$ python3 -q
>>> import numpy as np
>>> np.set_printoptions(suppress=True, linewidth=100)
>>> rd = lambda a: np.round(a, 3) + 0
>>> arr = np.load("case3.npy")
>>> print(rd(arr))
[[ 17.797   8.434  -3.485]
 [ -8.328 -11.592  14.01 ]
 [-18.263  -7.836   2.252]
 [-15.551   2.163 -12.389]
 [ 10.755  11.444 -12.383]
 [  0.268  10.577 -16.972]
 [  0.601  10.658 -16.913]
 [-15.655   2.057 -12.276]
 [ -6.416 -11.542  15.021]
 [-13.251   4.204 -14.379]
 [ 19.141   5.286   2.38 ]
 [  2.651  11.086 -16.434]
 [ 11.629  -5.38   15.356]
 [ 18.514   7.426  -1.444]
 [-17.783  -0.637  -9.13 ]
 [-19.11   -4.158  -4.188]]
>>> # null space of dimension 1
>>> Y = np.array([[2, 2, -1], [-1, 1, 2], [1, 2, 2]])
>>> print(np.vstack([arr, Y.T]).shape)
(19, 3)
>>> print(rd(np.einsum("ij,ij->i", arr, arr)))
[400. 400. 400. 400. 400. 400. 400. 400. 400. 400. 400. 400. 400. 400. 400. 400.]
>>> print(np.linalg.matrix_rank(arr @ Y))
2
>>> print(rd(np.einsum("ij->j", arr)))
[-32.999  32.19  -70.973]
>>> J = np.loadtxt("m.csv", delimiter=",")
>>> print(J)
[[ 2.005  2.018  1.982]
 [ 1.913  2.018  1.895]
 [ 2.152  1.956  2.002]
 [ 1.976  2.064  1.89 ]
 [ 1.877  1.949  2.025]
 [ 1.923  1.915  2.001]
 [ 1.953  1.944  2.095]
 [ 1.894  1.876  1.961]
 [ 0.982  0.909 -0.071]
 [ 0.765  0.905  0.016]
 [ 0.892  1.027  0.08 ]
 [ 0.959  0.95  -0.038]
 [ 0.867  0.971 -0.001]
 [ 0.978  1.13  -0.216]
 [ 0.901  0.995 -0.059]
 [ 1.103  0.859  0.079]]
>>> z = J[:, 0] > np.median(J[:, 0])
>>> u = J[z].mean(axis=0) - J[~z].mean(axis=0)
>>> print(rd(u))
[1.031 0.999 2.008]
>>> Uu, sigma, VT = np.linalg.svd(arr)
>>> print(rd(sigma))
[57.895 55.21   0.   ]
>>> print(np.argmax(sigma[:-1] / (sigma[1:] + 1e-6)) + 1)
2
>>> Y = Uu[:, :2] @ np.diag(sigma[:2]) @ VT[:2]
>>> print(rd(np.linalg.norm(arr - Y) / np.linalg.norm(arr)))
0.0
>>> Xs = J - J.mean(axis=0)
>>> Uu, sigma, VT = np.linalg.svd(Xs, full_matrices=False)
>>> print(np.searchsorted(np.cumsum(sigma ** 2) / (sigma ** 2).sum(), 0.9) + 1)
1
>>> print(rd((sigma ** 2).sum() ** 2 / (sigma ** 4).sum()))
1.019
>>> print(np.abs(VT[0]).argmax())
2
>>> print(rd(Xs.mean(axis=0)))
[0. 0. 0.]
>>> print(rd(np.abs(VT[-1])))
[0.726 0.687 0.033]
>>> print(rd(sigma ** 2 / (sigma ** 2).sum()))
[0.991 0.006 0.004]
>>> print(np.abs(Uu[:, 0]).argmax())
2
>>> T = np.stack([J, -2 * J, J[::-1]])
>>> print(rd(np.einsum("bij,cij->bc", T, T)))
[[ 107.893 -215.785   58.898]
 [-215.785  431.57  -117.795]
 [  58.898 -117.795  107.893]]
>>> print((T @ J.T).shape)
(3, 16, 16)
>>> hat = J @ np.linalg.solve(J.T @ J, J.T)
>>> print(rd(hat @ J[:, 2]))
[ 1.982  1.895  2.002  1.89   2.025  2.001  2.095  1.961 -0.071  0.016  0.08  -0.038 -0.001 -0.216
 -0.059  0.079]
>>> feats = np.load("block6.npy")
>>> print(feats)
[[-1.3 -0.1 -1.2]
 [-0.9 -0.9  1.8]
 [-0.6  0.4  0.5]
 [ 1.  -0.8  1.1]
 [-0.6 -1.2  0.2]
 [-1.8 -0.5  0.7]
 [ 0.8 -0.1  0.2]
 [ 1.6 -0.4 -1.6]
 [-1.6 -0.9  0.8]
 [-0.9  0.   0.2]
 [ 0.1 -0.5  0.4]
 [ 0.8  0.2  0.7]
 [ 0.5  1.1  0.8]
 [ 0.6  0.9  1.2]
 [ 0.3  1.  -2.1]
 [ 0.2 -1.5  0.6]
 [-0.8  0.4 -2.7]]
>>> W2 = feats[[9, 4]].astype(float)
>>> for _ in range(7):
...     z = np.linalg.norm(feats[:, None] - W2, axis=-1).argmin(axis=1)
...     W2 = np.array([feats[z == j].mean(axis=0) for j in range(2)])
... 
>>> print(z)
[0 1 1 1 1 1 0 0 1 1 1 0 0 0 0 1 0]
>>> print(np.abs(W2[1] - W2[0]).argmax())
2
>>> print(rd(W2))
[[ 0.312  0.375 -0.588]
 [-0.567 -0.656  0.7  ]]
>>> print(rd(W2[1] - W2[0]))
[-0.879 -1.031  1.288]
>>> Y = np.c_[feats[:, :2] @ np.array([[-4, 7], [0, 8]]), np.array([0, -3, -3, -2, -4, 0, 2, 1, 3, 1, 0, 0, 4, 5, 3, -2, 1])]
>>> print(rd(Y))
[[  5.2  -9.9   0. ]
 [  3.6 -13.5  -3. ]
 [  2.4  -1.   -3. ]
 [ -4.    0.6  -2. ]
 [  2.4 -13.8  -4. ]
 [  7.2 -16.6   0. ]
 [ -3.2   4.8   2. ]
 [ -6.4   8.    1. ]
 [  6.4 -18.4   3. ]
 [  3.6  -6.3   1. ]
 [ -0.4  -3.3   0. ]
 [ -3.2   7.2   0. ]
 [ -2.   12.3   4. ]
 [ -2.4  11.4   5. ]
 [ -1.2  10.1   3. ]
 [ -0.8 -10.6  -2. ]
 [  3.2  -2.4   1. ]]
>>> print(rd(np.linalg.norm(np.linalg.qr(feats)[0].T @ Y, axis=0) ** 2 / ((Y ** 2).sum(axis=0) + 1e-12)))
[1.    1.    0.367]
>>> print(rd(np.linalg.norm(Y - feats @ np.linalg.lstsq(feats, Y)[0], axis=0)))
[0.    0.    8.269]
>>> K = np.load("arr.npy")
>>> print(K)
[[5 0 0]
 [3 1 0]
 [4 4 0]]
>>> print(np.linalg.matrix_rank(K, rtol=0.1))
2
>>> print(np.linalg.cond(K) > 100)
True
>>> m1 = np.load("sample14.npy")
>>> print(m1)
[[ 0.05  2.    0.  ]
 [-2.    0.05 -1.  ]
 [ 0.    2.    0.05]]
>>> q, vecs = np.linalg.qr(m1[:, :2])[0], np.linalg.qr(m1[:, 2:])[0]
>>> sigma = np.linalg.svd(q.T @ vecs, compute_uv=False)
>>> print(rd(np.degrees(np.arccos(sigma.clip(0, 1)))))
[3.036]
>>> A = np.array([[4, 12, 4], [-5, -15, -5], [-4, -12, -4]])
>>> Y = A / np.sqrt((A ** 2).mean(axis=1, keepdims=True))
>>> print(rd(A - A.mean(axis=1, keepdims=True)))
[[-2.667  5.333 -2.667]
 [ 3.333 -6.667  3.333]
 [ 2.667 -5.333  2.667]]
>>> print(np.linalg.matrix_rank(Y) == np.linalg.matrix_rank(A))
True
>>> print(np.linalg.matrix_rank(A - A.mean(axis=1, keepdims=True)))
1
>>> print(rd(Y[0]))
[0.522 1.567 0.522]
>>> Uu, sigma, VT = np.linalg.svd(A)
>>> vecs = VT[:(sigma > 1e-8).sum()]
>>> rng = np.random.default_rng(49)
>>> x = A[1] + -1 * A[2] + rng.integers(2) * np.eye(3)[1]
>>> print(x)
[-1. -3. -1.]
>>> print(rd(np.linalg.norm(x - vecs.T @ vecs @ x)))
0.0
>>> M = np.loadtxt("test14.csv", delimiter=",")
>>> print(M)
[[0. 2. 2. 2.]
 [0. 0. 0. 0.]
 [0. 0. 0. 1.]
 [0. 0. 0. 0.]]
>>> # null space of dimension 2
>>> t = np.radians(90)
>>> R = np.eye(4)
>>> R[2, 2] = R[0, 0] = np.cos(t)
>>> R[2, 0], R[0, 2] = -np.sin(t), np.sin(t)
>>> print(rd(R))
[[ 0.  0.  1.  0.]
 [ 0.  1.  0.  0.]
 [-1.  0.  0.  0.]
 [ 0.  0.  0.  1.]]
>>> Y = M @ R.T
>>> print(np.allclose(M @ M.T, Y @ Y.T))
True
>>> rank = np.linalg.matrix_rank(M)
>>> print(rank)
2
>>> null = np.linalg.svd(M)[2][rank:].T
>>> print([int(np.linalg.matrix_rank(np.delete(M, i, axis=0))) for i in range(4)])
[1, 2, 1, 2]
>>> print(np.allclose(M @ null, 0))
True
>>> print(null.shape)
(4, 2)
>>> E = np.loadtxt("data.csv", delimiter=",")
>>> print(E)
[[4. 2. 3.]
 [2. 4. 2.]
 [3. 2. 4.]]
>>> # symmetric, so the eigenvalues are real
>>> q = E.astype(float).copy()
>>> for j in range(3):
...     q[:, j] -= q[:, :j] @ (q[:, :j].T @ q[:, j])
...     q[:, j] /= np.linalg.norm(q[:, j])
... 
>>> print(rd(q.T @ E))
[[5.385 4.085 5.199]
 [0.    2.704 0.281]
 [0.    0.    1.374]]
>>> print(rd(q.T @ q))
[[1. 0. 0.]
 [0. 1. 0.]
 [0. 0. 1.]]
>>> z = arr[:, 2] > np.median(arr[:, 2])
>>> u = arr[z].mean(axis=0) - arr[~z].mean(axis=0)
>>> print(((arr - arr.mean(axis=0)) @ u > 0).astype(int))
[1 1 1 0 0 0 0 0 1 0 1 0 1 1 0 0]
>>> print(np.argsort(-np.abs(u).round(6), kind="stable"))
[2 1 0]
>>> Lm = np.linalg.cholesky(E)
>>> print(rd(Lm))
[[2.    0.    0.   ]
 [1.    1.732 0.   ]
 [1.5   0.289 1.291]]
>>> print(E / np.sqrt(np.outer(np.diag(E), np.diag(E))))
[[1.   0.5  0.75]
 [0.5  1.   0.5 ]
 [0.75 0.5  1.  ]]
>>> print(np.linalg.eigvalsh(E).min() > 0)
True
>>> print(rd(np.prod(np.diag(Lm)) ** 2), rd(np.linalg.det(E)))
20.0 20.0
>>> print(rd(np.kron(np.eye(2, dtype=int), Lm)))
[[2.    0.    0.    0.    0.    0.   ]
 [1.    1.732 0.    0.    0.    0.   ]
 [1.5   0.289 1.291 0.    0.    0.   ]
 [0.    0.    0.    2.    0.    0.   ]
 [0.    0.    0.    1.    1.732 0.   ]
 [0.    0.    0.    1.5   0.289 1.291]]
>>> print(rd(np.linalg.eigvals(Lm).sum().real))
5.023
>>> print(rd(np.linalg.det(Lm[::-1])))
-4.472
>>> print(rd(np.linalg.eigvals(Lm)))
[1.291 1.732 2.   ]
>>> print(rd(np.einsum("ij,ji->", Lm, Lm)))
8.667
